In [1]: import numpy as np

In [2]: import numpy.linalg as la

In [3]: np.set_printoptions(precision=1, suppress=True, linewidth=100, sign=" ")

In [4]: def rnd(a):
   ...:     return np.round(a, 1) + 0
   ...: 

In [5]: A = np.array([[2.2, 3.3, 2.8, -1.0, -3.1],
   ...:     [2.1, 2.7, 2.8, -1.1, -3.2],
   ...:     [2.4, 2.8, 3.4, -1.7, -3.1],
   ...:     [2.2, 3.3, 3.3, -1.4, -3.1],
   ...:     [3.1, 1.2, 1.1, 3.0, -2.0],
   ...:     [2.6, 1.2, 1.4, 2.9, -2.6],
   ...:     [2.9, 0.6, 1.0, 3.2, -2.2],
   ...:     [3.0, 0.7, 0.4, 2.9, -2.3],
   ...:     [-1.2, 3.0, -0.9, 1.6, 2.1],
   ...:     [-1.0, 3.0, -1.2, 1.8, 1.7],
   ...:     [-0.9, 3.1, -1.3, 1.9, 2.2],
   ...:     [-0.4, 3.4, -0.9, 2.0, 2.4]])

In [6]: Xs = (A - A.mean(axis=0)) / A.std(axis=0)

In [7]: np.argwhere(np.abs(Xs) > 2)
Out[7]: array([], shape=(0, 2), dtype=int64)

In [8]: beta = la.lstsq(np.delete(Xs, 0, axis=1), Xs[:, 0])[0]

In [9]: np.abs(beta).argmax()
Out[9]: np.int64(3)

In [10]: proj = A @ la.solve(A.T @ A, A.T)

In [11]: rnd(la.eigvalsh(proj))
Out[11]: array([ 0.,  0.,  0.,  0.,  0.,  0.,  0.,  1.,  1.,  1.,  1.,  1.])

In [12]: rnd(np.diag(proj))
Out[12]: array([ 0.3,  0.3,  0.4,  0.3,  0.4,  0.6,  0.3,  0.7,  0.4,  0.4,  0.3,  0.6])

In [13]: np.allclose(proj @ proj, proj)
Out[13]: True

In [14]: rnd(proj)
Out[14]: 
array([[ 0.3,  0.3,  0.2,  0.2,  0. ,  0. , -0.1,  0.2,  0. ,  0.1,  0.1, -0.1],
       [ 0.3,  0.3,  0.1,  0.2, -0.1,  0.1,  0. ,  0.1,  0. ,  0.1,  0. , -0.1],
       [ 0.2,  0.1,  0.4,  0.3,  0.1, -0.1,  0. , -0.1,  0. , -0.2, -0.1,  0.2],
       [ 0.2,  0.2,  0.3,  0.3,  0. ,  0.1,  0. , -0.1,  0. ,  0. ,  0. ,  0. ],
       [ 0. , -0.1,  0.1,  0. ,  0.4,  0.1,  0.3,  0.2,  0. , -0.1,  0. ,  0.2],
       [ 0. ,  0.1, -0.1,  0.1,  0.1,  0.6,  0.3, -0.1,  0.2,  0.1, -0.1, -0.2],
       [-0.1,  0. ,  0. ,  0. ,  0.3,  0.3,  0.3,  0.1,  0. , -0.1, -0.1,  0. ],
       [ 0.2,  0.1, -0.1, -0.1,  0.2, -0.1,  0.1,  0.7, -0.2,  0.1,  0.1,  0. ],
       [ 0. ,  0. ,  0. ,  0. ,  0. ,  0.2,  0. , -0.2,  0.4,  0.2,  0.2,  0.2],
       [ 0.1,  0.1, -0.2,  0. , -0.1,  0.1, -0.1,  0.1,  0.2,  0.4,  0.3,  0. ],
       [ 0.1,  0. , -0.1,  0. ,  0. , -0.1, -0.1,  0.1,  0.2,  0.3,  0.3,  0.3],
       [-0.1, -0.1,  0.2,  0. ,  0.2, -0.2,  0. ,  0. ,  0.2,  0. ,  0.3,  0.6]])

In [15]: X = np.load("case19.npy")

In [16]: X
Out[16]: 
array([[  2.1,  -1.3,   0.4,   0.1,  -0.9],
       [  0.3,   0.6,   1.7,   2.1,  -0.1],
       [ -6. ,  -9. ,  11. , -10. ,   3. ],
       [  0.2,   0.3,  -0.6,  -0.3,  -0.4],
       [  0.9,  -0.4,  -0.1,  -1.5,   0.1],
       [  1.1,   0.1,   0.3,  -0.1,   0.8],
       [  0.5,   0.2,  -1.6,  -1.7,  -1.3],
       [ -0.8,  -0.5,   1.1,   0.5,   1.2],
       [  0.6,   2.2,   0.2,  -0.5,   2.3],
       [ -0.5,   0.3,   1.4,   0.5,  -1.2],
       [  1.2,  -0.1,  -0.6,  -1. ,   0.1],
       [ -1.7,  -0.9,  -0.6,   1.1,   0.8],
       [ -0.6,   0.1,   1.6,  -2.2,   0. ],
       [ -0.4,   0.5,  -1.2,  -0.4,  -0.1],
       [ -0.4,   0.7,   0.3,   0.6,  -0.3],
       [  0.1,   1.5,  -0.4,  -0.3,   0.5],
       [  1.1,  -1. ,  -0.5,   0.4,   0.2]])

In [17]: # row 2 is much longer than the rest

In [18]: z = X[:, 0] > np.median(X[:, 0])

In [19]: u = X[z].mean(axis=0) - X[~z].mean(axis=0)

In [20]: rnd((((X - X.mean(axis=0)) @ u > 0) == z).mean())
Out[20]: np.float64(0.7)

In [21]: z.astype(int)
Out[21]: array([ 1,  1,  0,  0,  1,  1,  1,  0,  1,  0,  1,  0,  0,  0,  0,  0,  1])

In [22]: rnd(u)
Out[22]: array([ 2.1,  0.8, -1.4,  0.9, -0.2])

In [23]: O, evecs = la.qr(X[:, :2])[0], la.qr(X[:, 2:])[0]

In [24]: sigma = la.svd(O.T @ evecs, compute_uv=False)

In [25]: rnd(sigma)
Out[25]: array([ 0.9,  0.3])

In [26]: (sigma > 0.9).sum()
Out[26]: np.int64(1)

In [27]: rnd(la.norm(O @ O.T - evecs @ evecs.T, 2))
Out[27]: np.float64(1.0)

In [28]: K = np.array([[1.0, 0.2, 0.0, 0.0, 0.0, 0.0, 0.0, 0.0],
    ...:     [0.2, 1.0, 0.2, 0.0, 0.0, 0.0, 0.0, 0.0],
    ...:     [0.0, 0.2, 1.0, 0.2, 0.0, 0.0, 0.0, 0.0],
    ...:     [0.0, 0.0, 0.2, 1.0, 0.2, 0.0, 0.0, 0.0],
    ...:     [0.0, 0.0, 0.0, 0.2, 1.0, 0.2, 0.0, 0.0],
    ...:     [0.0, 0.0, 0.0, 0.0, 0.2, 1.0, 0.2, 0.0],
    ...:     [0.0, 0.0, 0.0, 0.0, 0.0, 0.2, 1.0, 0.2],
    ...:     [0.0, 0.0, 0.0, 0.0, 0.0, 0.0, 0.2, 1.0]])

In [29]: # symmetric

In [30]: x = np.array([2, 7, 9, 9, 4, 4, 5, 7])

In [31]: target = K @ x

In [32]: rnd(target)
Out[32]: array([  3.4,   9.2,  12.2,  11.6,   6.6,   5.8,   7.2,   8. ])

In [33]: rnd(la.solve(K, K[:, 4]))
Out[33]: array([ 0.,  0.,  0.,  0.,  1.,  0.,  0.,  0.])

In [34]: rnd(la.solve(K, -2 * target))
Out[34]: array([ -4., -14., -18., -18.,  -8.,  -8., -10., -14.])

In [35]: m1 = np.loadtxt("m.csv", delimiter=",")

In [36]: rnd(m1)
Out[36]: 
array([[ 1. ,  0. ,  0. ],
       [ 0. ,  0.7, -0.4],
       [ 0. , -0.4,  0.3]])

In [37]: # rank 2

In [38]: U, sigma, Vh = la.svd(m1)

In [39]: evecs = Vh[:(sigma > 1e-8).sum()]

In [40]: rng = np.random.default_rng(6367)

In [41]: x = m1[2] + -3 * m1[0] + rng.integers(2) * np.eye(3)[0]

In [42]: rnd(x)
Out[42]: array([-2. , -0.4,  0.4])

In [43]: np.allclose(evecs.T @ evecs @ x, x)
Out[43]: False

In [44]: rnd(la.eigvals(m1))
Out[44]: array([ 0.,  1.,  1.])

In [45]: rnd(np.einsum("ij,ji->", m1, m1))
Out[45]: np.float64(2.0)

In [46]: rnd(la.eigvals(m1).sum().real)
Out[46]: np.float64(2.0)

In [47]: rnd(la.det(2 * m1)), rnd(la.det(m1))
Out[47]: (np.float64(0.0), np.float64(0.0))

In [48]: J = 2 * np.eye(5) + np.eye(5, k=1)

In [49]: J
Out[49]: 
array([[ 2.,  1.,  0.,  0.,  0.],
       [ 0.,  2.,  1.,  0.,  0.],
       [ 0.,  0.,  2.,  1.,  0.],
       [ 0.,  0.,  0.,  2.,  1.],
       [ 0.,  0.,  0.,  0.,  2.]])

In [50]: # triangular: eigenvalues sit on the diagonal

In [51]: rnd(la.norm(J))
Out[51]: np.float64(4.9)

In [52]: J.sum(axis=0)
Out[52]: array([ 2.,  3.,  3.,  3.,  3.])

In [53]: J.shape
Out[53]: (5, 5)

In [54]: np.abs(J).max()
Out[54]: np.float64(2.0)

In [55]: vals, evecs = la.eig(J)

In [56]: J @ evecs[:, 0] - vals[0] * evecs[:, 0]
Out[56]: array([ 0.,  0.,  0.,  0.,  0.])

In [57]: x = np.array([3, 3, 0, 3, 1])

In [58]: h1 = np.maximum(J @ x, 0)

In [59]: rnd(np.tanh(J @ x))
Out[59]: array([ 1.,  1.,  1.,  1.,  1.])

In [60]: J.T @ h1
Out[60]: array([ 18.,  21.,  12.,  17.,  11.])

In [61]: z = rng.permutation(5)

In [62]: z
Out[62]: array([ 4,  1,  2,  0,  3])

In [63]: other = J[z][:, z]

In [64]: rnd(la.det(other)), rnd(la.det(J[z]))
Out[64]: (np.float64(32.0), np.float64(32.0))

In [65]: other
Out[65]: 
array([[ 2.,  0.,  0.,  0.,  0.],
       [ 0.,  2.,  1.,  0.,  0.],
       [ 0.,  0.,  2.,  0.,  1.],
       [ 0.,  1.,  0.,  2.,  0.],
       [ 1.,  0.,  0.,  0.,  2.]])

In [66]: u = np.array([3, 3, 3, 1, 1, 2, 3, 2])

In [67]: other = K + np.outer(u, np.eye(8)[2])

In [68]: la.matrix_rank(other - K)
Out[68]: np.int64(1)

In [69]: la.matrix_rank(la.inv(other) - la.inv(K), tol=1e-8)
Out[69]: np.int64(1)

In [70]: data = np.loadtxt("layer1.csv", delimiter=",")

In [71]: data
Out[71]: 
array([[-1.,  1.,  0.,  0.,  0.,  0.,  0.,  0.],
       [ 0., -1.,  1.,  0.,  0.,  0.,  0.,  0.],
       [ 0.,  0., -1.,  1.,  0.,  0.,  0.,  0.],
       [ 0.,  0.,  0., -1.,  1.,  0.,  0.,  0.],
       [ 0.,  0.,  0.,  0., -1.,  1.,  0.,  0.],
       [ 0.,  0.,  0.,  0.,  0., -1.,  1.,  0.],
       [ 0.,  0.,  0.,  0.,  0.,  0., -1.,  1.],
       [ 0.,  0.,  0.,  0.,  0.,  0.,  0., -1.]])

In [72]: x = np.array([3, -3, 1, 2, 0, -1, 2, 0])

In [73]: h1 = np.maximum(data @ x, 0)

In [74]: h1
Out[74]: array([ 0.,  4.,  1.,  0.,  0.,  3.,  0.,  0.])

In [75]: np.maximum(data @ (3 * x), 0)
Out[75]: array([  0.,  12.,   3.,   0.,   0.,   9.,   0.,   0.])

In [76]: data.T @ h1
Out[76]: array([ 0., -4.,  3.,  1.,  0., -3.,  3.,  0.])

In [77]: z = rng.permutation(8)

In [78]: other = data[:, z] * rng.choice([-1, 1], 8)

In [79]: other
Out[79]: 
array([[ 1.,  0., -0., -0., -0., -0., -0., -1.],
       [-0.,  0., -1., -0., -0., -0., -0.,  1.],
       [-0.,  0.,  1., -0., -1., -0., -0., -0.],
       [-0.,  1., -0., -0.,  1., -0., -0., -0.],
       [-0., -1., -0., -0., -0., -1., -0., -0.],
       [-0.,  0., -0., -1., -0.,  1., -0., -0.],
       [-0.,  0., -0.,  1., -0., -0., -1., -0.],
       [-0.,  0., -0., -0., -0., -0.,  1., -0.]])

In [80]: U, _, Vh = la.svd(data.T @ other)

In [81]: rnd(U @ Vh)
Out[81]: 
array([[-1.,  0.,  0.,  0.,  0.,  0.,  0.,  0.],
       [ 0.,  0.,  0.,  0.,  0.,  0.,  0., -1.],
       [ 0.,  0., -1.,  0.,  0.,  0.,  0.,  0.],
       [ 0.,  0.,  0.,  0., -1.,  0.,  0.,  0.],
       [ 0.,  1.,  0.,  0.,  0.,  0.,  0.,  0.],
       [ 0.,  0.,  0.,  0.,  0., -1.,  0.,  0.],
       [ 0.,  0.,  0., -1.,  0.,  0.,  0.,  0.],
       [ 0.,  0.,  0.,  0.,  0.,  0., -1.,  0.]])

In [82]: rnd(la.lstsq(data, other)[0])
Out[82]: 
array([[-1.,  0.,  0.,  0.,  0.,  0.,  0.,  0.],
       [ 0.,  0.,  0.,  0.,  0.,  0.,  0., -1.],
       [ 0.,  0., -1.,  0.,  0.,  0.,  0.,  0.],
       [ 0.,  0.,  0.,  0., -1.,  0.,  0.,  0.],
       [ 0.,  1.,  0.,  0.,  0.,  0.,  0.,  0.],
       [ 0.,  0.,  0.,  0.,  0., -1.,  0.,  0.],
       [ 0.,  0.,  0., -1.,  0.,  0.,  0.,  0.],
       [ 0.,  0.,  0.,  0.,  0.,  0., -1.,  0.]])

In [83]: z
Out[83]: array([ 0,  4,  2,  6,  3,  5,  7,  1])

In [84]: u = np.array([9, -9, 2])

In [85]: np.convolve(other[3], u)
Out[85]: array([ 0.,  9., -9.,  2.,  9., -9.,  2.,  0.,  0.,  0.])

In [86]: np.correlate(other[3], other[1], "full")
Out[86]: array([ 0.,  1.,  0.,  0.,  1.,  0., -1.,  0.,  0., -1.,  0.,  0.,  0.,  0.,  0.])

In [87]: np.cross(other[3, :3], other[1, :3])
Out[87]: array([-1.,  0.,  0.])

In [88]: np.array([np.convolve(row, u, "same") for row in other])
Out[88]: 
array([[-9.,  2.,  0.,  0.,  0.,  0., -9.,  9.],
       [ 0., -9.,  9., -2.,  0.,  0.,  9., -9.],
       [ 0.,  9., -9., -7.,  9., -2.,  0.,  0.],
       [ 9., -9.,  2.,  9., -9.,  2.,  0.,  0.],
       [-9.,  9., -2.,  0., -9.,  9., -2.,  0.],
       [ 0.,  0., -9.,  9.,  7., -9.,  2.,  0.],
       [ 0.,  0.,  9., -9.,  2., -9.,  9., -2.],
       [ 0.,  0.,  0.,  0.,  0.,  9., -9.,  2.]])

In [89]: F = np.load("dump.npy")

In [90]: rnd(F)
Out[90]: 
array([[-0.6, -0.6, -0.5],
       [-0.2, -0.5,  0.9],
       [-0.8,  0.6,  0.1]])

In [91]: # orthonormal columns

In [92]: z = rng.permutation(3)

In [93]: other = F[:, z] * rng.choice([-1, 1], 3)

In [94]: rnd(other)
Out[94]: 
array([[-0.6,  0.6,  0.5],
       [-0.5,  0.2, -0.9],
       [ 0.6,  0.8, -0.1]])

In [95]: U, _, Vh = la.svd(F.T @ other)

In [96]: rnd(la.lstsq(F, other)[0])
Out[96]: 
array([[ 0., -1.,  0.],
       [ 1.,  0.,  0.],
       [ 0.,  0., -1.]])

In [97]: O = other.astype(float).copy()

In [98]: for j in range(3):
    ...:     O[:, j] -= O[:, :j] @ (O[:, :j].T @ O[:, j])
    ...:     O[:, j] /= la.norm(O[:, j])
    ...: 

In [99]: rnd(O.T @ other)
Out[99]: 
array([[ 1.,  0.,  0.],
       [ 0.,  1.,  0.],
       [ 0.,  0.,  1.]])

In [100]: z = rng.permutation(3)

In [101]: z
Out[101]: array([ 0,  2,  1])

In [102]: other = F[z][:, z]

In [103]: np.allclose(other, F)
Out[103]: False

In [104]: rnd(other)
Out[104]: 
array([[-0.6, -0.5, -0.6],
       [-0.8,  0.1,  0.6],
       [-0.2,  0.9, -0.5]])

In [105]: x = np.array([4, 2, 3])

In [106]: rnd(la.inv(F))
Out[106]: 
array([[-0.6, -0.2, -0.8],
       [-0.6, -0.5,  0.6],
       [-0.5,  0.9,  0.1]])

In [107]: [p for p in range(1, 25) if np.allclose(la.matrix_power(F, p), np.eye(3))]
Out[107]: []

In [108]: F.T @ (F @ x)
Out[108]: array([ 4.,  2.,  3.])

In [109]: rnd(la.det(F))
Out[109]: np.float64(1.0)

In [110]: other = la.inv(F)

In [111]: rnd(la.slogdet(F)[0])
Out[111]: np.float64(1.0)

In [112]: rnd(other)
Out[112]: 
array([[-0.6, -0.2, -0.8],
       [-0.6, -0.5,  0.6],
       [-0.5,  0.9,  0.1]])

In [113]: rnd(la.inv(other))
Out[113]: 
array([[-0.6, -0.6, -0.5],
       [-0.2, -0.5,  0.9],
       [-0.8,  0.6,  0.1]])

In [114]: (np.abs(other) > 1e-9).astype(int)
Out[114]: 
array([[ 1,  1,  1],
       [ 1,  1,  1],
       [ 1,  1,  1]])

In [115]: np.allclose(other, F.T)
Out[115]: True

In [116]: arr = np.arange(21).reshape(7, 3) + 5

In [117]: arr
Out[117]: 
array([[  5,   6,   7],
       [  8,   9,  10],
       [ 11,  12,  13],
       [ 14,  15,  16],
       [ 17,  18,  19],
       [ 20,  21,  22],
       [ 23,  24,  25]])

In [118]: cov = F.T @ F

In [119]: np.trace(cov), (F ** 2).sum()
Out[119]: (np.float64(3.0), np.float64(3.0))

In [120]: rnd(la.svd(F, compute_uv=False) ** 2)
Out[120]: array([ 1.,  1.,  1.])

In [121]: def softmax(z):
     ...:     e = np.exp(z - z.max(axis=-1, keepdims=True))
     ...:     return e / e.sum(axis=-1, keepdims=True)
     ...: 

In [122]: rnd(softmax(arr[4]))
Out[122]: array([ 0.1,  0.2,  0.7])

In [123]: rnd(softmax(arr).sum(axis=1))
Out[123]: array([ 1.,  1.,  1.,  1.,  1.,  1.,  1.])

In [124]: scores = arr @ arr.T / np.sqrt(3)

In [125]: softmax(scores).round(6).argmax(axis=1)
Out[125]: array([ 6,  6,  6,  6,  6,  6,  6])

In [126]: np.allclose(arr[:-1].T @ la.lstsq(arr[:-1].T, arr[-1])[0], arr[-1])
Out[126]: True

In [127]: np.abs(np.diag(la.qr(arr)[1])) > 1e-9
Out[127]: array([ True,  True, False])

In [128]: rnd(np.trace(la.pinv(arr) @ arr))
Out[128]: np.float64(2.0)
